$ ipython --no-banner

In [1]: import numpy as np

In [2]: np.set_printoptions(precision=2, suppress=True, linewidth=200)

In [3]: E = np.array([[1.0, 1.2, 0.5],
   ...:     [1.3, 1.4, 0.6],
   ...:     [-2.6, 0.2, 0.4],
   ...:     [-2.0, -0.2, 0.3]])

In [4]: E[:, 0] *= 5

In [5]: E
Out[5]: 
array([[  5. ,   1.2,   0.5],
       [  6.5,   1.4,   0.6],
       [-13. ,   0.2,   0.4],
       [-10. ,  -0.2,   0.3]])

In [6]: t3 = np.stack([E, 3 * E, E[::-1]])

In [7]: t3.sum(axis=0)
Out[7]: 
array([[ 10. ,   4.6,   2.3],
       [ 13. ,   5.8,   2.8],
       [-45.5,   2.2,   2.2],
       [-35. ,   0.4,   1.7]])

In [8]: np.linalg.matrix_rank(t3.reshape(3, -1))
Out[8]: np.int64(2)

In [9]: (t3 @ E.T).shape
Out[9]: (3, 4, 4)

In [10]: np.linalg.matrix_rank(t3)
Out[10]: array([3, 3, 3])

In [11]: vec = np.array([0, 3, 0])

In [12]: rhs = E @ vec

In [13]: np.round(np.linalg.solve(E.T @ E, E.T @ rhs), 2) + 0
Out[13]: array([0., 3., 0.])

In [14]: rhs
Out[14]: array([ 3.6,  4.2,  0.6, -0.6])

In [15]: rng = np.random.default_rng(696)

In [16]: rhs = rhs + 0.02 * rng.normal(size=4)

In [17]: rhs
Out[17]: array([ 3.59,  4.18,  0.59, -0.57])

In [18]: c, *_ = np.linalg.lstsq(E, rhs)

In [19]: c
Out[19]: array([0.01, 2.88, 0.2 ])

In [20]: np.round(E.T @ (rhs - E @ c), 2) + 0
Out[20]: array([0., 0., 0.])

In [21]: [round(float(np.linalg.norm(np.linalg.solve(E.T @ E + lam * np.eye(3), E.T @ rhs))), 2) for lam in (0, 1, 10, 100)]
Out[21]: [2.89, 2.07, 0.72, 0.14]

In [22]: A2 = np.c_[E[:, :1] @ np.array([[1]]), np.array([2, 5, 4, 5])]

In [23]: print(A2)
[[  5.    2. ]
 [  6.5   5. ]
 [-13.    4. ]
 [-10.    5. ]]

In [24]: np.linalg.matrix_rank(np.c_[E, A2])
Out[24]: np.int64(4)

In [25]: np.round(np.linalg.norm(A2 - E @ np.linalg.lstsq(E, A2)[0], axis=0), 2) + 0
Out[25]: array([0.  , 1.44])

In [26]: print(np.round(np.linalg.lstsq(E, A2[:, 0])[0], 2) + 0)
[1. 0. 0.]

In [27]: lab = rng.permutation(3)

In [28]: A2 = E[:, lab] * rng.choice([-1, 1], 3)

In [29]: print(A2)
[[  1.2   5.    0.5]
 [  1.4   6.5   0.6]
 [  0.2 -13.    0.4]
 [ -0.2 -10.    0.3]]

In [30]: left, _, Vh = np.linalg.svd(E.T @ A2)

In [31]: np.round(np.linalg.lstsq(E, A2)[0], 2) + 0
Out[31]: 
array([[0., 1., 0.],
       [1., 0., 0.],
       [0., 0., 1.]])

In [32]: u = np.array([2, 1, 2])

In [33]: M = np.outer(rng.normal(size=24), u) + 0.3 * rng.normal(size=(24, 3))

In [34]: M
Out[34]: 
array([[-2.79, -1.76, -3.  ],
       [ 2.03,  0.75,  1.66],
       [-0.27,  0.15, -0.27],
       [ 1.44,  0.37,  0.82],
       [ 1.14,  0.64,  2.18],
       [ 1.31,  0.87,  1.15],
       [ 0.64,  0.43,  1.51],
       [-0.63, -0.4 ,  0.63],
       [-1.35, -0.96, -1.64],
       [ 0.34,  0.35,  0.25],
       [ 0.71,  0.16,  0.4 ],
       [ 3.49,  2.1 ,  3.69],
       [-2.75, -1.33, -1.99],
       [-1.61, -0.47, -1.46],
       [ 0.48,  0.42,  0.2 ],
       [-2.43, -1.2 , -1.79],
       [-2.97, -1.65, -3.5 ],
       [-1.22, -0.72, -0.69],
       [ 0.85,  0.41,  0.46],
       [ 1.53,  0.38,  1.39],
       [ 2.91,  1.53,  2.33],
       [-4.  , -2.21, -3.36],
       [ 2.05,  0.68,  1.54],
       [-1.26, -0.56, -1.15]])

In [35]: vec = np.array([3, 2, -3])

In [36]: rhs = M @ vec

In [37]: np.linalg.lstsq(M, rhs)[0]
Out[37]: array([ 3.,  2., -3.])

In [38]: np.linalg.solve(M.T @ M, M.T @ rhs)
Out[38]: array([ 3.,  2., -3.])

In [39]: rhs = rhs + 0.3 * rng.normal(size=24)

In [40]: rhs
Out[40]: array([-3.17,  2.33,  0.45,  2.82, -2.  ,  2.05, -1.87, -4.8 , -1.04,  0.78,  0.78,  3.55, -4.5 , -1.2 ,  2.04, -4.09, -1.93, -3.48,  2.07,  1.03,  5.13, -6.65,  2.83, -1.58])

In [41]: c, *_ = np.linalg.lstsq(M, rhs)

In [42]: c.round()
Out[42]: array([ 3.,  3., -3.])

In [43]: round(float(np.linalg.norm(rhs - M @ c)), 2)
Out[43]: 1.1

In [44]: c
Out[44]: array([ 2.86,  2.53, -3.13])

In [45]: np.round(M.T @ (rhs - M @ c), 2) + 0
Out[45]: array([0., 0., 0.])

In [46]: lab = rng.permutation(3)

In [47]: A2 = M[:, lab] * rng.choice([-1, 1], 3)

In [48]: A2
Out[48]: 
array([[ 1.76, -3.  , -2.79],
       [-0.75,  1.66,  2.03],
       [-0.15, -0.27, -0.27],
       [-0.37,  0.82,  1.44],
       [-0.64,  2.18,  1.14],
       [-0.87,  1.15,  1.31],
       [-0.43,  1.51,  0.64],
       [ 0.4 ,  0.63, -0.63],
       [ 0.96, -1.64, -1.35],
       [-0.35,  0.25,  0.34],
       [-0.16,  0.4 ,  0.71],
       [-2.1 ,  3.69,  3.49],
       [ 1.33, -1.99, -2.75],
       [ 0.47, -1.46, -1.61],
       [-0.42,  0.2 ,  0.48],
       [ 1.2 , -1.79, -2.43],
       [ 1.65, -3.5 , -2.97],
       [ 0.72, -0.69, -1.22],
       [-0.41,  0.46,  0.85],
       [-0.38,  1.39,  1.53],
       [-1.53,  2.33,  2.91],
       [ 2.21, -3.36, -4.  ],
       [-0.68,  1.54,  2.05],
       [ 0.56, -1.15, -1.26]])

In [49]: left, _, Vh = np.linalg.svd(M.T @ A2)

In [50]: np.round(left @ Vh, 2) + 0
Out[50]: 
array([[ 0.,  0.,  1.],
       [-1.,  0.,  0.],
       [ 0.,  1.,  0.]])

In [51]: np.round(np.linalg.lstsq(M, A2)[0], 2) + 0
Out[51]: 
array([[ 0.,  0.,  1.],
       [-1.,  0.,  0.],
       [ 0.,  1.,  0.]])

In [52]: lab
Out[52]: array([1, 2, 0])

In [53]: u = np.array([2, 4, -5])

In [54]: np.correlate(M[15], M[6], "full")
Out[54]: array([-3.66, -2.86, -4.77, -1.54, -1.15])

In [55]: np.polyval(u, M[15])
Out[55]: array([-2.92, -6.92, -5.75])

In [56]: np.convolve(M[15], u)
Out[56]: array([ -4.86, -12.1 ,   3.78,  -1.18,   8.95])

In [57]: F = np.load("out9.npy")

In [58]: F
Out[58]: 
array([[0, 1, 1],
       [1, 0, 1],
       [1, 1, 0]])

In [59]: vec = np.array([-1, 2, -5])

In [60]: rhs = F @ vec

In [61]: c, lr = np.zeros(3), 1 / np.linalg.norm(F, 2) ** 2

In [62]: for i in range(4):
    ...:     c -= lr * F.T @ (F @ c - rhs)
    ...:     if i % 1 == 0: print(i, round(np.linalg.norm(F @ c - rhs), 2))
    ...: 
0 3.72
1 2.79
2 2.1
3 1.57

In [63]: c
Out[63]: array([-1.11,  0.95, -3.84])

In [64]: round(float(np.linalg.cond(F)), 2)
Out[64]: 2.0

In [65]: mat = np.load("mat.npy")

In [66]: mat
Out[66]: 
array([[ 2.36, -1.11],
       [-1.38, -1.92],
       [-0.37,  1.93]])

In [67]: vec = np.array([-1, -2])

In [68]: rhs = mat @ vec

In [69]: print(rhs)
[-0.14  5.23 -3.49]

In [70]: np.round(np.linalg.pinv(mat) @ mat, 2) + 0
Out[70]: 
array([[1., 0.],
       [0., 1.]])

In [71]: rhs = rhs + 0.05 * rng.normal(size=3)

In [72]: rhs
Out[72]: array([-0.12,  5.17, -3.49])

In [73]: c, *_ = np.linalg.lstsq(mat, rhs)

In [74]: c.round()
Out[74]: array([-1., -2.])

In [75]: print(round(float(np.linalg.norm(rhs - mat @ c)), 2))
0.02

In [76]: t = np.radians(180)

In [77]: Rm = np.eye(2)

In [78]: Rm[1, 1] = Rm[0, 0] = np.cos(t)

In [79]: Rm[1, 0], Rm[0, 1] = -np.sin(t), np.sin(t)

In [80]: Rm.round(2) + 0
Out[80]: 
array([[-1.,  0.],
       [ 0., -1.]])

In [81]: A2 = mat @ Rm.T

In [82]: np.allclose(mat @ mat.T, A2 @ A2.T)
Out[82]: True

In [83]: A2
Out[83]: 
array([[-2.36,  1.11],
       [ 1.38,  1.92],
       [ 0.37, -1.93]])

In [84]: proj = mat @ np.linalg.solve(mat.T @ mat, mat.T)

In [85]: np.linalg.matrix_rank(np.eye(3) - proj)
Out[85]: np.int64(1)

In [86]: np.trace(proj)
Out[86]: np.float64(2.0)

In [87]: np.allclose(proj @ proj, proj)
Out[87]: True

In [88]: print(np.unravel_index(np.abs(mat).argmax(), mat.shape))
(np.int64(0), np.int64(0))

In [89]: mat.mean(axis=0)
Out[89]: array([ 0.2 , -0.37])

In [90]: mat - mat[0]
Out[90]: 
array([[ 0.  ,  0.  ],
       [-3.74, -0.81],
       [-2.74,  3.04]])

In [91]: mat.sum(axis=0)
Out[91]: array([ 0.61, -1.1 ])

In [92]: mat.shape
Out[92]: (3, 2)

In [93]: np.diff(mat, axis=0)
Out[93]: 
array([[-3.74, -0.81],
       [ 1.01,  3.85]])

In [94]: print(np.count_nonzero(mat))
6

In [95]: np.round(np.abs(mat).max(), 2)
Out[95]: np.float64(2.36)

In [96]: w1 = np.array([[2, 3, -1, 4, -1, 4], [-5, -1, -4, -5, 1, -1]])

In [97]: c = np.array([0, 1, -1, -3, 2, 2])

In [98]: act = np.maximum(mat @ w1 + c, 0)

In [99]: act
Out[99]: 
array([[10.28,  9.2 ,  1.07, 12.  ,  0.  , 12.57],
       [ 6.86,  0.  ,  8.08,  1.1 ,  1.46,  0.  ],
       [ 0.  ,  0.  ,  0.  ,  0.  ,  4.3 ,  0.  ]])

In [100]: np.linalg.matrix_rank(act)
Out[100]: np.int64(3)

In [101]: (act > 0).astype(int)
Out[101]: 
array([[1, 1, 1, 1, 0, 1],
       [1, 0, 1, 1, 1, 0],
       [0, 0, 0, 0, 1, 0]])

In [102]: C = np.array([[-6, 8, -2],
     ...:     [0, 8, -5],
     ...:     [-2, 5, 3],
     ...:     [-2, -9, 2],
     ...:     [4, 3, -2],
     ...:     [-3, -5, 7]])

In [103]: act @ C
Out[103]: 
array([[-125.52,   -9.67,   48.63],
       [ -53.69,   89.74,    9.8 ],
       [  17.2 ,   12.9 ,   -8.6 ]])

In [104]: w1 @ C
Out[104]: 
array([[-34, -24,  16],
       [ 55, -15, -16]])

In [105]: A = np.array([[5.0, 5.0, 2.0, 1.0],
     ...:     [-1.0, 0.0, 2.0, 2.0],
     ...:     [0.0, 0.0, 9.0, 0.0],
     ...:     [0.0, 0.0, 9.0, 0.0]])

In [106]: A2 = np.array([[1, 5], [-1, 0]])

In [107]: C = np.kron(A2, A)

In [108]: C.shape
Out[108]: (8, 8)

In [109]: C
Out[109]: 
array([[ 5.,  5.,  2.,  1., 25., 25., 10.,  5.],
       [-1.,  0.,  2.,  2., -5.,  0., 10., 10.],
       [ 0.,  0.,  9.,  0.,  0.,  0., 45.,  0.],
       [ 0.,  0.,  9.,  0.,  0.,  0., 45.,  0.],
       [-5., -5., -2., -1.,  0.,  0.,  0.,  0.],
       [ 1., -0., -2., -2., -0.,  0.,  0.,  0.],
       [-0., -0., -9., -0.,  0.,  0.,  0.,  0.],
       [-0., -0., -9., -0.,  0.,  0.,  0.,  0.]])

In [110]: left, sigma, Vh = np.linalg.svd(A)

In [111]: np.argmax(sigma[:-1] / (sigma[1:] + 1e-6)) + 1
Out[111]: np.int64(3)

In [112]: sigma.round(2) + 0
Out[112]: array([13.1 ,  7.05,  2.16,  0.  ])

In [113]: A2 = left[:, :3] @ np.diag(sigma[:3]) @ Vh[:3]

In [114]: np.round(np.linalg.norm(A - A2, 2), 2), np.round(sigma[3], 2)
Out[114]: (np.float64(0.0), np.float64(0.0))

In [115]: print(round(float(np.abs(A - A2).max()), 2))
0.0
